>>> import numpy as np
>>> from numpy import linalg as LA
>>> np.set_printoptions(suppress=True, linewidth=100)
>>> mat = np.loadtxt("case13.csv", delimiter=",")
>>> mat
array([[ 0.2, -0.1,  0.7,  1.9,  2.6, -0.3,  1.5, -1. ,  0.7, -1.8, -0.6,  0.4],
       [ 0.6,  0.9, -0.9, -0.3, -0.4,  2.2, -0.5, -0.8,  0.1, -0.6,  0.2,  0.1],
       [ 0.5,  0. ,  1.2, -0.1,  1. ,  0.2, -0.1,  0.3, -0.1, -0.8, -0.2, -0.8],
       [ 0. ,  1.5,  0.4, -0.9,  0.3, -1.2, -0.6, -1.5, -0.1, -0.1, -0.2, -0.5],
       [-0.4, -0.5, -0.4, -1.4, -1.2, -0.2,  0.4, -0.9,  1.8,  0.3, -0.8, -0.3],
       [-1.2, -0.7, -1.1, -2.7, -1.1, -0.8, -0.7,  0.3, -1. , -0.3, -0.2,  0.3],
       [-0.2,  1.7,  1.2, -0.6, -0.3, -0.9, -0.7,  0.7,  1.5,  2.3,  0.4, -0.6],
       [ 0.2, -0.1, -0.8,  1.3, -1.3,  0.5, -0.6,  0.9, -0.4,  0.5, -0.4, -0.5],
       [ 0. , -0.1,  0.8,  2.4, -2.6,  1.8,  0.4,  0.3,  0. , -1.1,  1.5, -1. ],
       [ 0.4,  0.3, -1. ,  1. ,  0.3, -0.6,  0.3,  1. , -0.6,  0.1,  0.4,  1.1]])
>>> other = np.array([[0, -1],
...     [-1, -1],
...     [1, -2],
...     [-2, -2],
...     [-2, -1],
...     [-5, -4],
...     [-3, 0],
...     [-1, 1],
...     [4, 3],
...     [5, 1],
...     [4, -2],
...     [0, 5]])
>>> np.round(np.einsum("ij->j", mat), 3)
array([ 0.1,  2.9,  0.1,  0.6, -2.7,  0.7, -0.6, -0.7,  1.9, -1.5,  0.1, -1.8])
>>> LA.matrix_rank(mat @ other)
np.int64(2)
>>> round(float(LA.norm(mat, 2)), 3)
5.774
>>> np.round(LA.norm(mat, axis=1), 3)
array([4.301, 2.895, 2.042, 2.769, 3.007, 3.752, 3.83 , 2.512, 4.596, 2.352])
>>> round(LA.norm(mat) ** 2 / LA.norm(mat, 2) ** 2, 3)
np.float64(3.283)
>>> np.round(LA.norm(mat[2], 1), 3), np.round(LA.norm(mat[2], np.inf), 3)
(np.float64(5.3), np.float64(1.2))
>>> np.round(LA.norm(mat, axis=0), 3)
array([1.578, 2.61 , 2.827, 4.752, 4.392, 3.428, 2.149, 2.696, 2.744, 3.345, 1.972, 2.015])
>>> K = np.load("x.npy")
>>> K.round(3)
array([[ 15.407,  -0.293, -12.749],
       [-15.638,   3.268,  12.033],
       [-15.533,   5.861,  11.153],
       [-14.946,  -2.156,  13.114],
       [ 14.578, -10.325,  -8.993],
       [ -3.91 ,  19.43 ,  -2.679],
       [ -4.396, -17.332,   8.96 ],
       [-11.318,  15.837,   4.592],
       [ -1.924,  19.43 ,  -4.334],
       [ 14.928,  -9.183,  -9.634],
       [  8.139, -18.229,  -1.213],
       [-15.617,   2.585,  12.224],
       [  9.455, -17.438,  -2.551],
       [ 15.05 ,  -8.71 ,  -9.88 ],
       [ -5.302, -16.76 ,   9.539],
       [ 11.461,  10.346, -12.712],
       [  2.237,  18.41 ,  -7.489],
       [ -6.492, -15.889,  10.265],
       [-15.305,   7.504,  10.462],
       [-15.638,   3.963,  11.821],
       [-11.549,  15.588,   4.861],
       [ -0.366, -19.037,   6.121],
       [  6.029, -19.053,   0.797],
       [  1.698,  18.619,  -7.104]])
>>> Uu, sv, VT = LA.svd(K)
>>> vecs = VT[:(sv > 1e-8).sum()]
>>> rng = np.random.default_rng(32813)
>>> x = K[16] + -1 * K[8] + rng.integers(2) * np.eye(3)[2]
>>> x.round(3)
array([ 4.161, -1.02 , -2.155])
>>> np.round(LA.norm(x - vecs.T @ vecs @ x), 3)
np.float64(0.748)
>>> gram = np.cov(K, rowvar=False)
>>> np.round(K.std(axis=0), 3)
array([11.123, 13.881,  8.849])
>>> np.argwhere(np.triu(np.abs(np.corrcoef(K.T)) > 0.8, 1))
array([[0, 2]])
>>> gram.shape
(3, 3)
>>> labels = K[:, 1] > np.median(K[:, 1])
>>> r0 = K[labels].mean(axis=0) - K[~labels].mean(axis=0)
>>> np.round((((K - K.mean(axis=0)) @ r0 > 0) == labels).mean(), 3)
np.float64(0.958)
>>> np.argsort(-np.abs(r0).round(6), kind="stable")
array([1, 0, 2])
>>> round(np.trace(LA.pinv(K) @ K), 3)
np.float64(2.0)
>>> W0 = np.array([[550, 50, 167, 8, -270],
...     [50, 331, 28, 11, 53],
...     [167, 28, 527, 100, 233],
...     [8, 11, 100, 442, 6],
...     [-270, 53, 233, 6, 592]])
>>> r0 = np.array([1, 3])
>>> np.correlate(W0[0], W0[2], "full")
array([ 128150,   66650,  333761,   60314,  119149,   -9758, -114177,   -6224,  -45090])
>>> np.convolve(W0[0], r0)
array([ 550, 1700,  317,  509, -246, -810])
>>> np.polyval(r0, W0[0])
array([ 553,   53,  170,   11, -267])
>>> feats = np.minimum.outer(np.arange(1, 14), np.arange(1, 14)) * 5
>>> feats
array([[ 5,  5,  5,  5,  5,  5,  5,  5,  5,  5,  5,  5,  5],
       [ 5, 10, 10, 10, 10, 10, 10, 10, 10, 10, 10, 10, 10],
       [ 5, 10, 15, 15, 15, 15, 15, 15, 15, 15, 15, 15, 15],
       [ 5, 10, 15, 20, 20, 20, 20, 20, 20, 20, 20, 20, 20],
       [ 5, 10, 15, 20, 25, 25, 25, 25, 25, 25, 25, 25, 25],
       [ 5, 10, 15, 20, 25, 30, 30, 30, 30, 30, 30, 30, 30],
       [ 5, 10, 15, 20, 25, 30, 35, 35, 35, 35, 35, 35, 35],
       [ 5, 10, 15, 20, 25, 30, 35, 40, 40, 40, 40, 40, 40],
       [ 5, 10, 15, 20, 25, 30, 35, 40, 45, 45, 45, 45, 45],
       [ 5, 10, 15, 20, 25, 30, 35, 40, 45, 50, 50, 50, 50],
       [ 5, 10, 15, 20, 25, 30, 35, 40, 45, 50, 55, 55, 55],
       [ 5, 10, 15, 20, 25, 30, 35, 40, 45, 50, 55, 60, 60],
       [ 5, 10, 15, 20, 25, 30, 35, 40, 45, 50, 55, 60, 65]])
>>> # symmetric
>>> Uu, sv, VT = LA.svd(feats, full_matrices=False)
>>> (sv > 1e-8).sum()
np.int64(13)
>>> np.round(np.cumsum(sv ** 2) / np.sum(sv ** 2), 3)
array([0.985, 0.997, 0.999, 1.   , 1.   , 1.   , 1.   , 1.   , 1.   , 1.   , 1.   , 1.   , 1.   ])
>>> low = LA.cholesky(feats)
>>> LA.eigvalsh(feats).min() > 0
np.True_
>>> x = np.ones(13)
>>> for _ in range(6):
...     x = feats @ x
...     x /= LA.norm(x)
...     print(round(x @ feats @ x, 3))
... 
369.256
369.727
369.733
369.733
369.733
369.733
>>> round(float(LA.eigvalsh(feats)[-1]), 3)
369.733
>>> np.abs(feats).max()
np.int64(65)
>>> round(float(LA.norm(feats)), 3)
372.525
>>> np.round(feats.mean(axis=0), 3)
array([ 5.   ,  9.615, 13.846, 17.692, 21.154, 24.231, 26.923, 29.231, 31.154, 32.692, 33.846,
       34.615, 35.   ])
>>> feats.shape
(13, 13)
>>> feats.sum(axis=0)
array([ 65, 125, 180, 230, 275, 315, 350, 380, 405, 425, 440, 450, 455])
>>> feats.sum(axis=1)
array([ 65, 125, 180, 230, 275, 315, 350, 380, 405, 425, 440, 450, 455])
>>> np.unravel_index(np.abs(feats).argmax(), feats.shape)
(np.int64(12), np.int64(12))
>>> np.count_nonzero(feats)
np.int64(169)
>>> np.round(LA.svd(feats, compute_uv=False), 3)
array([369.733,  41.454,  15.196,   7.968,   5.   ,   3.505,   2.654,   2.13 ,   1.791,   1.565,
         1.416,   1.32 ,   1.267])
>>> w, vecs = LA.eigh(feats)
>>> np.round(LA.eigvalsh(feats @ feats), 3)
array([     1.605,      1.743,      2.004,      2.45 ,      3.207,      4.537,      7.045,
           12.287,     25.   ,     63.488,    230.932,   1718.459, 136702.242])
>>> w.round(3)
array([  1.267,   1.32 ,   1.416,   1.565,   1.791,   2.13 ,   2.654,   3.505,   5.   ,   7.968,
        15.196,  41.454, 369.733])
>>> np.round(LA.eigvalsh(feats + -3 * np.eye(13)), 3)
array([ -1.733,  -1.68 ,  -1.584,  -1.435,  -1.209,  -0.87 ,  -0.346,   0.505,   2.   ,   4.968,
        12.196,  38.454, 366.733])
>>> w.sum(), np.trace(feats)
(np.float64(455.0), np.int64(455))
>>> np.round(LA.svd(feats, compute_uv=False), 3)
array([369.733,  41.454,  15.196,   7.968,   5.   ,   3.505,   2.654,   2.13 ,   1.791,   1.565,
         1.416,   1.32 ,   1.267])
>>> (w > 1e-8).sum(), (w < -1e-8).sum()
(np.int64(13), np.int64(0))
>>> E = 0.7 ** np.abs(np.subtract.outer(np.arange(13), np.arange(13)))
>>> E.round(3)
array([[1.   , 0.7  , 0.49 , 0.343, 0.24 , 0.168, 0.118, 0.082, 0.058, 0.04 , 0.028, 0.02 , 0.014],
       [0.7  , 1.   , 0.7  , 0.49 , 0.343, 0.24 , 0.168, 0.118, 0.082, 0.058, 0.04 , 0.028, 0.02 ],
       [0.49 , 0.7  , 1.   , 0.7  , 0.49 , 0.343, 0.24 , 0.168, 0.118, 0.082, 0.058, 0.04 , 0.028],
       [0.343, 0.49 , 0.7  , 1.   , 0.7  , 0.49 , 0.343, 0.24 , 0.168, 0.118, 0.082, 0.058, 0.04 ],
       [0.24 , 0.343, 0.49 , 0.7  , 1.   , 0.7  , 0.49 , 0.343, 0.24 , 0.168, 0.118, 0.082, 0.058],
       [0.168, 0.24 , 0.343, 0.49 , 0.7  , 1.   , 0.7  , 0.49 , 0.343, 0.24 , 0.168, 0.118, 0.082],
       [0.118, 0.168, 0.24 , 0.343, 0.49 , 0.7  , 1.   , 0.7  , 0.49 , 0.343, 0.24 , 0.168, 0.118],
       [0.082, 0.118, 0.168, 0.24 , 0.343, 0.49 , 0.7  , 1.   , 0.7  , 0.49 , 0.343, 0.24 , 0.168],
       [0.058, 0.082, 0.118, 0.168, 0.24 , 0.343, 0.49 , 0.7  , 1.   , 0.7  , 0.49 , 0.343, 0.24 ],
       [0.04 , 0.058, 0.082, 0.118, 0.168, 0.24 , 0.343, 0.49 , 0.7  , 1.   , 0.7  , 0.49 , 0.343],
       [0.028, 0.04 , 0.058, 0.082, 0.118, 0.168, 0.24 , 0.343, 0.49 , 0.7  , 1.   , 0.7  , 0.49 ],
       [0.02 , 0.028, 0.04 , 0.058, 0.082, 0.118, 0.168, 0.24 , 0.343, 0.49 , 0.7  , 1.   , 0.7  ],
       [0.014, 0.02 , 0.028, 0.04 , 0.058, 0.082, 0.118, 0.168, 0.24 , 0.343, 0.49 , 0.7  , 1.   ]])
>>> other = E / np.sqrt((E ** 2).mean(axis=1, keepdims=True))
>>> LA.matrix_rank(E - E.mean(axis=1, keepdims=True))
np.int64(12)
>>> np.round(LA.norm(other, axis=1), 3)
array([3.606, 3.606, 3.606, 3.606, 3.606, 3.606, 3.606, 3.606, 3.606, 3.606, 3.606, 3.606, 3.606])
>>> other[7].round(3)
array([0.175, 0.25 , 0.357, 0.509, 0.728, 1.04 , 1.485, 2.122, 1.485, 1.04 , 0.728, 0.509, 0.357])
